$ python3 -q
>>> import numpy as np
>>> np.set_printoptions(precision=2, suppress=True, linewidth=200, floatmode="fixed")
>>> X = np.load("case6.npy")
>>> X
array([[-1,  0,  1,  2],
       [ 3,  4,  5,  6],
       [ 7,  8,  9, 10]])
>>> rng = np.random.default_rng(31)
>>> B = X + rng.integers(-2, 3, (3, 2)) @ rng.integers(-2, 3, (2, 4))
>>> B
array([[ 1, -4, -3, -2],
       [ 1,  8,  9, 10],
       [ 8,  6,  7,  8]])
>>> np.linalg.matrix_rank(B - X, tol=1e-8)
np.int64(1)
>>> U, sig, VT = np.linalg.svd(B, full_matrices=False)
>>> sig
array([21.21,  6.04,  1.61])
>>> np.allclose(U * sig @ VT, B)
True
>>> np.abs(U[:, 0]).round(6).argmax()
np.int64(1)
>>> U.shape, sig.shape, VT.shape
((3, 3), (3,), (3, 4))
>>> np.round(U.T @ U, 2) + 0
array([[1.00, 0.00, 0.00],
       [0.00, 1.00, 0.00],
       [0.00, 0.00, 1.00]])
>>> J = np.array([[0.0, 0.0, 0.0, 0.0],
...     [0.0, 0.0, 0.0, 3.0],
...     [0.0, 0.0, 0.0, 5.0],
...     [0.0, 3.0, 5.0, 0.0]])
>>> (np.linalg.matrix_power((J != 0) + (J.T != 0) + np.eye(4), 4) > 0).astype(int)
array([[1, 0, 0, 0],
       [0, 1, 1, 1],
       [0, 1, 1, 1],
       [0, 1, 1, 1]])
>>> def softmax(z):
...     e = np.exp(z - z.max(axis=-1, keepdims=True))
...     return e / e.sum(axis=-1, keepdims=True)
... 
>>> np.round(softmax(10 * X[0]), 2) + 0
array([0.00, 0.00, 0.00, 1.00])
>>> softmax(X[0])
array([0.03, 0.09, 0.24, 0.64])
>>> scores = X @ X.T / np.sqrt(4)
>>> softmax(scores)[0] @ X
array([6.93, 7.93, 8.93, 9.93])
>>> softmax(scores).round(6).argmax(axis=1)
array([2, 2, 2])
>>> np.round(softmax(scores), 2) + 0
array([[0.00, 0.02, 0.98],
       [0.00, 0.00, 1.00],
       [0.00, 0.00, 1.00]])
>>> np.round(softmax(scores + np.triu(np.full(scores.shape, -np.inf), 1)), 2) + 0
array([[1.00, 0.00, 0.00],
       [0.00, 1.00, 0.00],
       [0.00, 0.00, 1.00]])
